In [1]: import numpy as np

In [2]: from numpy import linalg as LA

In [3]: np.set_printoptions(precision=1, suppress=True, linewidth=120)

In [4]: arr = np.load("layer15.npy")

In [5]: arr
Out[5]: 
array([[ 4,  4,  4,  4],
       [ 4,  8,  8,  8],
       [ 4,  8, 12, 12],
       [ 4,  8, 12, 16]])

In [6]: vec = np.ones(4)

In [7]: for _ in range(4):
   ...:     vec = arr @ vec
   ...:     vec /= LA.norm(vec)
   ...:     print(round(vec @ arr @ vec, 1))
   ...: 
33.1
33.2
33.2
33.2

In [8]: np.round(LA.eigvalsh(arr)[-1], 1)
Out[8]: np.float64(33.2)

In [9]: vals, vecs = LA.eigh(arr)

In [10]: vec = np.array([-3, -1, -3, -2])

In [11]: round(vec @ arr @ vec / (vec @ vec), 1), round(float(vals[0]), 1), np.round(vals[-1], 1)
Out[11]: (np.float64(25.4), 1.1, np.float64(33.2))

In [12]: vecs * np.abs(vals) @ vecs.T
Out[12]: 
array([[ 4.,  4.,  4.,  4.],
       [ 4.,  8.,  8.,  8.],
       [ 4.,  8., 12., 12.],
       [ 4.,  8., 12., 16.]])

In [13]: vecs * np.maximum(vals, 0) @ vecs.T
Out[13]: 
array([[ 4.,  4.,  4.,  4.],
       [ 4.,  8.,  8.,  8.],
       [ 4.,  8., 12., 12.],
       [ 4.,  8., 12., 16.]])

In [14]: (np.sign(vecs[:, -1].round(6)) == np.sign(vecs[0, -1].round(6))).astype(int)
Out[14]: array([1, 1, 1, 1])

In [15]: np.abs(arr).sum(axis=1).max(), round(float(np.abs(vals).max()), 1)
Out[15]: (np.int64(40), 33.2)

In [16]: Q, R = LA.qr(arr)

In [17]: np.allclose(R.T @ R, arr.T @ arr)
Out[17]: True

In [18]: np.round(np.trace(Q @ Q.T), 1)
Out[18]: np.float64(4.0)

In [19]: np.round(Q.T @ Q, 1) + 0
Out[19]: 
array([[1., 0., 0., 0.],
       [0., 1., 0., 0.],
       [0., 0., 1., 0.],
       [0., 0., 0., 1.]])

In [20]: Q.round(1) + 0
Out[20]: 
array([[-0.5,  0.9,  0. ,  0. ],
       [-0.5, -0.3,  0.8,  0. ],
       [-0.5, -0.3, -0.4, -0.7],
       [-0.5, -0.3, -0.4,  0.7]])

In [21]: vals, vecs = LA.eig(arr)

In [22]: np.round(arr @ vecs[:, 0] - vals[0] * vecs[:, 0], 1) + 0
Out[22]: array([0., 0., 0., 0.])

In [23]: round(float(np.prod(vals)), 1)
Out[23]: 256.0

In [24]: np.sort(LA.eigvals(arr @ arr))
Out[24]: array([   1.3,    2.9,   16. , 1099.8])

In [25]: f = np.array([7, 9, 1, 0])

In [26]: other = arr + np.outer(f, np.eye(4)[2])

In [27]: np.round(LA.det(other) / LA.det(arr), 1), np.round(1 + LA.solve(arr, f)[2], 1)
Out[27]: (np.float64(-0.8), np.float64(-0.8))

In [28]: K = np.load("out11.npy")

In [29]: K
Out[29]: 
array([[0, 1, 1],
       [0, 0, 1],
       [0, 0, 0]])

In [30]: [int(LA.matrix_rank(LA.matrix_power(K, p))) for p in range(1, 4)]
Out[30]: [2, 1, 0]

In [31]: np.prod(np.diag(K)), round(float(LA.det(K)), 1)
Out[31]: (np.int64(0), 0.0)

In [32]: LA.matrix_rank(K - K[0, 0] * np.eye(3))
Out[32]: np.int64(2)

In [33]: LA.matrix_power(K - np.diag(np.diag(K)), 3)
Out[33]: 
array([[0, 0, 0],
       [0, 0, 0],
       [0, 0, 0]])

In [34]: r = LA.matrix_rank(K)

In [35]: r
Out[35]: np.int64(2)

In [36]: ns = LA.svd(K)[2][r:].T

In [37]: ns[:, 0] / ns[np.abs(ns[:, 0]).round(6).argmax(), 0]
Out[37]: array([ 1., -0., -0.])

In [38]: [int(LA.matrix_rank(np.delete(K, i, axis=0))) for i in range(3)]
Out[38]: [1, 1, 2]

In [39]: LA.matrix_rank(K.T @ K), LA.matrix_rank(K @ K.T)
Out[39]: (np.int64(2), np.int64(2))

In [40]: np.kron(np.eye(2, dtype=int), K)
Out[40]: 
array([[0, 1, 1, 0, 0, 0],
       [0, 0, 1, 0, 0, 0],
       [0, 0, 0, 0, 0, 0],
       [0, 0, 0, 0, 1, 1],
       [0, 0, 0, 0, 0, 1],
       [0, 0, 0, 0, 0, 0]])

In [41]: np.round(LA.det(2 * K), 1), np.round(LA.det(K), 1)
Out[41]: (np.float64(0.0), np.float64(0.0))

In [42]: np.einsum("ij,ji->", K, K)
Out[42]: np.int64(0)

In [43]: np.poly(K)
Out[43]: array([1., 0., 0., 0.])

In [44]: LA.eigvals(K)
Out[44]: array([0., 0., 0.])

In [45]: vec = np.array([-2, 1, -1])

In [46]: h = np.maximum(K @ vec, 0)

In [47]: np.flatnonzero(h > 1e-9)
Out[47]: array([], dtype=int64)

In [48]: K.T @ h
Out[48]: array([0, 0, 0])

In [49]: np.tanh(K @ vec)
Out[49]: array([ 0. , -0.8,  0. ])

In [50]: K * (h > 1e-9)[:, None]
Out[50]: 
array([[0, 0, 0],
       [0, 0, 0],
       [0, 0, 0]])

In [51]: np.maximum(K @ (3 * vec), 0)
Out[51]: array([0, 0, 0])

In [52]: C2 = K.T @ K

In [53]: (K @ K.T).shape
Out[53]: (3, 3)

In [54]: C2
Out[54]: 
array([[0, 0, 0],
       [0, 1, 1],
       [0, 1, 2]])

In [55]: LA.matrix_rank(C2)
Out[55]: np.int64(2)

In [56]: LA.svd(K, compute_uv=False) ** 2
Out[56]: array([2.6, 0.4, 0. ])

In [57]: np.trace(C2), (K ** 2).sum()
Out[57]: (np.int64(3), np.int64(3))

In [58]: LA.eigvalsh(C2)[::-1]
Out[58]: array([2.6, 0.4, 0. ])

In [59]: F = np.array([[0, 0, 0, 0], [0, 4, 6, 0], [0, 6, 9, 0], [0, 0, 0, 0]])

In [60]: hat = np.triu(np.array([[1, 4, 5, 4], [5, 7, 0, 5], [6, 4, 5, 4], [8, 8, 7, 1]]), 1) + np.eye(4)

In [61]: other = hat @ F @ LA.inv(hat)

In [62]: np.round(LA.det(other), 1)
Out[62]: np.float64(0.0)

In [63]: np.trace(other), np.trace(F)
Out[63]: (np.float64(13.0), np.int64(13))

In [64]: np.poly(other)
Out[64]: array([  1., -13.,   0.,   0.,   0.])

In [65]: vec = np.array([3, -2, 2, -1])

In [66]: h = np.maximum(F @ vec, 0)

In [67]: F * (h > 1e-9)[:, None]
Out[67]: 
array([[0, 0, 0, 0],
       [0, 4, 6, 0],
       [0, 6, 9, 0],
       [0, 0, 0, 0]])

In [68]: np.maximum(F @ vec, 0) - np.maximum(-F @ vec, 0)
Out[68]: array([0, 4, 6, 0])

In [69]: np.tanh(F @ vec)
Out[69]: array([0., 1., 1., 0.])

In [70]: F.T @ h
Out[70]: array([ 0, 52, 78,  0])

In [71]: np.flatnonzero(h > 1e-9)
Out[71]: array([1, 2])

In [72]: Uu, sv, Vt = LA.svd(F)

In [73]: vecs = Vt[:(sv > 1e-8).sum()]

In [74]: rng = np.random.default_rng(540165)

In [75]: vec = F[0] + 3 * F[2] + rng.integers(2) * np.eye(4)[2]

In [76]: vec
Out[76]: array([ 0., 18., 27.,  0.])

In [77]: np.diag(vecs.T @ vecs)
Out[77]: array([0. , 0.3, 0.7, 0. ])

In [78]: round(float(LA.norm(vec - vecs.T @ vecs @ vec)), 1)
Out[78]: 0.0

In [79]: np.allclose(vecs.T @ vecs @ vec, vec)
Out[79]: True

In [80]: LA.matrix_rank(np.vstack([F, vec]))
Out[80]: np.int64(1)

In [81]: LA.lstsq(F[:-1].T, F[-1])[2]
Out[81]: np.int32(1)

In [82]: np.abs(np.diag(LA.qr(F)[1])) > 1e-9
Out[82]: array([False,  True, False, False])

In [83]: np.round(np.trace(LA.pinv(F) @ F), 1)
Out[83]: np.float64(1.0)

In [84]: F @ LA.pinv(F) @ F
Out[84]: 
array([[0., 0., 0., 0.],
       [0., 4., 6., 0.],
       [0., 6., 9., 0.],
       [0., 0., 0., 0.]])

In [85]: np.allclose(F[:-1].T @ LA.lstsq(F[:-1].T, F[-1])[0], F[-1])
Out[85]: True

In [86]: m1 = np.array([[2, 2, 2], [1, 2, 0], [1, 2, 0]])

In [87]: m1[:, 2] = -1 * m1[:, 0]

In [88]: m1
Out[88]: 
array([[ 2,  2, -2],
       [ 1,  2, -1],
       [ 1,  2, -1]])

In [89]: vec = np.array([8, 3, 6])

In [90]: np.einsum("ij,j->i", m1, vec)
Out[90]: array([10,  8,  8])

In [91]: m1 * vec
Out[91]: 
array([[ 16,   6, -12],
       [  8,   6,  -6],
       [  8,   6,  -6]])

In [92]: LA.norm(m1 @ vec) <= LA.norm(m1, 2) * LA.norm(vec) + 1e-9
Out[92]: np.True_

In [93]: m1 @ np.ones(3)
Out[93]: array([2., 2., 2.])

In [94]: (m1 @ vec).argmax()
Out[94]: np.int64(0)

In [95]: (m1 * vec).sum(axis=1)
Out[95]: array([10,  8,  8])

In [96]: hat = np.triu(np.array([[0, 1, -2], [-2, -1, 1], [-1, -2, 1]]), 1) + np.eye(3)

In [97]: other = hat @ m1 @ LA.inv(hat)

In [98]: round(LA.det(other), 1)
Out[98]: np.float64(0.0)

In [99]: np.trace(other), np.trace(m1)
Out[99]: (np.float64(3.0), np.int64(3))

In [100]: other
Out[100]: 
array([[ 1., -1.,  2.],
       [ 2.,  2.,  0.],
       [ 1.,  1.,  0.]])

In [101]: hat @ m1 - m1 @ hat
Out[101]: 
array([[-1., -4.,  3.],
       [ 1.,  1., -1.],
       [ 0., -1.,  0.]])

In [102]: np.round(np.poly(other), 1) + 0
Out[102]: array([ 1., -3.,  2.,  0.])

In [103]: np.unique(m1.round(6), axis=0).shape
Out[103]: (2, 3)

In [104]: np.abs(np.diag(LA.qr(m1)[1])) > 1e-9
Out[104]: array([ True,  True, False])

In [105]: Uu, sv, Vt = LA.svd(m1)

In [106]: vecs = Vt[:(sv > 1e-8).sum()]

In [107]: vec = m1[0] + 5 * m1[2] + rng.integers(2) * np.eye(3)[2]

In [108]: vec
Out[108]: array([ 7., 12., -6.])

In [109]: round(LA.norm(vec - vecs.T @ vecs @ vec), 1)
Out[109]: np.float64(0.7)

In [110]: lab = rng.permutation(3)

In [111]: lab
Out[111]: array([0, 2, 1])

In [112]: other = m1[lab][:, lab]

In [113]: other
Out[113]: 
array([[ 2, -2,  2],
       [ 1, -1,  2],
       [ 1, -1,  2]])

In [114]: np.diag(other)
Out[114]: array([ 2, -1,  2])

In [115]: np.allclose(other, m1)
Out[115]: False

In [116]: np.trace(other)
Out[116]: np.int64(3)

In [117]: M = np.load("case17.npy")

In [118]: M
Out[118]: 
array([[-3.,  1.],
       [ 0., -3.]])

In [119]: M @ M
Out[119]: 
array([[ 9., -6.],
       [ 0.,  9.]])

In [120]: LA.matrix_power(M, 3)
Out[120]: 
array([[-27.,  27.],
       [  0., -27.]])

In [121]: np.trace(M)
Out[121]: np.float64(-6.0)

In [122]: other = M / LA.norm(M, axis=1, keepdims=True)

In [123]: C2 = other @ other.T

In [124]: (C2 - 2 * np.eye(2)).round(6).argmax(axis=1)
Out[124]: array([1, 0])

In [125]: C2
Out[125]: 
array([[ 1. , -0.3],
       [-0.3,  1. ]])

In [126]: np.argwhere(np.triu(np.abs(C2) > 0.95, 1))
Out[126]: array([], shape=(0, 2), dtype=int64)

In [127]: other = np.array([[0, 0], [-2, -2]])

In [128]: LA.matrix_rank(M @ other)
Out[128]: np.int64(1)

In [129]: np.vstack([M, other.T]).shape
Out[129]: (4, 2)

In [130]: np.einsum("ik,kj->ij", M, other)
Out[130]: 
array([[-2., -2.],
       [ 6.,  6.]])

In [131]: np.einsum("ij->j", M)
Out[131]: array([-3., -2.])

In [132]: data = np.load("m.npy")

In [133]: data
Out[133]: 
array([[ 1., -1.,  0.,  0.],
       [-1.,  0., -1.,  0.],
       [ 0., -1.,  1., -1.],
       [ 0.,  0., -1.,  2.]])

In [134]: vals, vecs = LA.eigh(data)

In [135]: vec = np.array([0, 0, -9, -7])

In [136]: (np.sign(vecs[:, -1].round(6)) == np.sign(vecs[0, -1].round(6))).astype(int)
Out[136]: array([1, 0, 1, 0])

In [137]: np.round(vec @ data @ vec / (vec @ vec), 1), np.round(vals[0], 1), np.round(vals[-1], 1)
Out[137]: (np.float64(0.4), np.float64(-1.1), np.float64(2.8))

In [138]: vecs * np.abs(vals) @ vecs.T
Out[138]: 
array([[ 1.3, -0.4,  0.4,  0.1],
       [-0.4,  1.3, -0.2,  0.2],
       [ 0.4, -0.2,  1.4, -0.9],
       [ 0.1,  0.2, -0.9,  2. ]])

In [139]: vec @ data @ vec
Out[139]: np.float64(53.0)

In [140]: np.abs(data).sum(axis=1).max(), round(np.abs(vals).max(), 1)
Out[140]: (np.float64(3.0), np.float64(2.8))

In [141]: vecs * np.maximum(vals, 0) @ vecs.T
Out[141]: 
array([[ 1.2, -0.7,  0.2,  0.1],
       [-0.7,  0.7, -0.6,  0.1],
       [ 0.2, -0.6,  1.2, -0.9],
       [ 0.1,  0.1, -0.9,  2. ]])

In [142]: np.einsum("ij,ji->", data, data)
Out[142]: np.float64(12.0)

In [143]: LA.eigvals(data)
Out[143]: array([-1.1,  0.6,  1.7,  2.8])

In [144]: np.round(LA.eigvals(data).sum().real, 1)
Out[144]: np.float64(4.0)

In [145]: np.round(LA.det(data.T), 1)
Out[145]: np.float64(-3.0)

In [146]: np.round(LA.det(2 * data), 1), round(LA.det(data), 1)
Out[146]: (np.float64(-48.0), np.float64(-3.0))

In [147]: np.einsum("ii->", data)
Out[147]: np.float64(4.0)

In [148]: round(float(LA.det(data[::-1])), 1)
Out[148]: -3.0

In [149]: data.reshape(2, -1)
Out[149]: 
array([[ 1., -1.,  0.,  0., -1.,  0., -1.,  0.],
       [ 0., -1.,  1., -1.,  0.,  0., -1.,  2.]])

In [150]: data.ravel(order="F")
Out[150]: array([ 1., -1.,  0.,  0., -1.,  0., -1.,  0.,  0., -1.,  1., -1.,  0.,  0., -1.,  2.])

In [151]: data.reshape(4, 5)
ValueError: cannot reshape array of size 16 into shape (4,5)


In [152]: T = data.reshape(4, 2, -1)

In [153]: np.einsum("ihd,ihd->ih", T, T)
Out[153]: 
array([[2., 0.],
       [1., 1.],
       [1., 2.],
       [0., 5.]])

In [154]: np.swapaxes(T, 1, 2)[0]
Out[154]: 
array([[ 1.,  0.],
       [-1.,  0.]])

In [155]: T.transpose(1, 0, 2)
Out[155]: 
array([[[ 1., -1.],
        [-1.,  0.],
        [ 0., -1.],
        [ 0.,  0.]],

       [[ 0.,  0.],
        [-1.,  0.],
        [ 1., -1.],
        [-1.,  2.]]])

In [156]: Q = data.astype(float).copy()

In [157]: for j in range(4):
     ...:     Q[:, j] -= Q[:, :j] @ (Q[:, :j].T @ Q[:, j])
     ...:     Q[:, j] /= LA.norm(Q[:, j])
     ...: 

In [158]: np.round(Q.T @ Q, 1) + 0
Out[158]: 
array([[1., 0., 0., 0.],
       [0., 1., 0., 0.],
       [0., 0., 1., 0.],
       [0., 0., 0., 1.]])

In [159]: np.round(Q.T @ data, 1) + 0
Out[159]: 
array([[ 1.4, -0.7,  0.7,  0. ],
       [ 0. ,  1.2, -0.4,  0.8],
       [ 0. ,  0. ,  1.5, -1.7],
       [ 0. ,  0. ,  0. ,  1.1]])

In [160]: W0 = np.array([[-0.1, -0.5, 1.0, 2.5],
     ...:     [0.3, 0.3, -0.9, -0.6],
     ...:     [0.1, 1.3, -0.4, -0.2]])

In [161]: W0
Out[161]: 
array([[-0.1, -0.5,  1. ,  2.5],
       [ 0.3,  0.3, -0.9, -0.6],
       [ 0.1,  1.3, -0.4, -0.2]])

In [162]: other = W0 + rng.integers(-2, 3, (3, 1)) @ rng.integers(-2, 3, (1, 4))

In [163]: other
Out[163]: 
array([[ 3.9, -4.5, -3. ,  6.5],
       [-1.7,  2.3,  1.1, -2.6],
       [ 0.1,  1.3, -0.4, -0.2]])

In [164]: other - W0
Out[164]: 
array([[ 4., -4., -4.,  4.],
       [-2.,  2.,  2., -2.],
       [ 0.,  0.,  0.,  0.]])

In [165]: np.round(LA.svd(other - W0, compute_uv=False), 1) + 0
Out[165]: array([8.9, 0. , 0. ])

In [166]: np.abs(other - W0).sum(axis=1)
Out[166]: array([16.,  8.,  0.])

In [167]: vec = np.array([-3, -3, -3, 0])

In [168]: h = np.maximum(other @ vec, 0)

In [169]: np.maximum(other @ (3 * vec), 0)
Out[169]: array([32.4,  0. ,  0. ])

In [170]: other * (h > 1e-9)[:, None]
Out[170]: 
array([[ 3.9, -4.5, -3. ,  6.5],
       [-0. ,  0. ,  0. , -0. ],
       [ 0. ,  0. , -0. , -0. ]])

In [171]: np.flatnonzero(h > 1e-9)
Out[171]: array([0])

In [172]: h
Out[172]: array([10.8,  0. ,  0. ])

In [173]: other = W0 / LA.norm(W0, axis=1)
ValueError: operands could not be broadcast together with shapes (3,4) (3,) 


In [174]: other = W0 / LA.norm(W0, axis=1, keepdims=True)

In [175]: C2 = other @ other.T

In [176]: round(float(np.degrees(np.arccos(np.clip(C2[1, 2], -1, 1)))), 1)
Out[176]: 55.8

In [177]: np.argwhere(np.triu(np.abs(C2) > 0.95, 1))
Out[177]: array([], shape=(0, 2), dtype=int64)

In [178]: C2
Out[178]: 
array([[ 1. , -0.8, -0.4],
       [-0.8,  1. ,  0.6],
       [-0.4,  0.6,  1. ]])
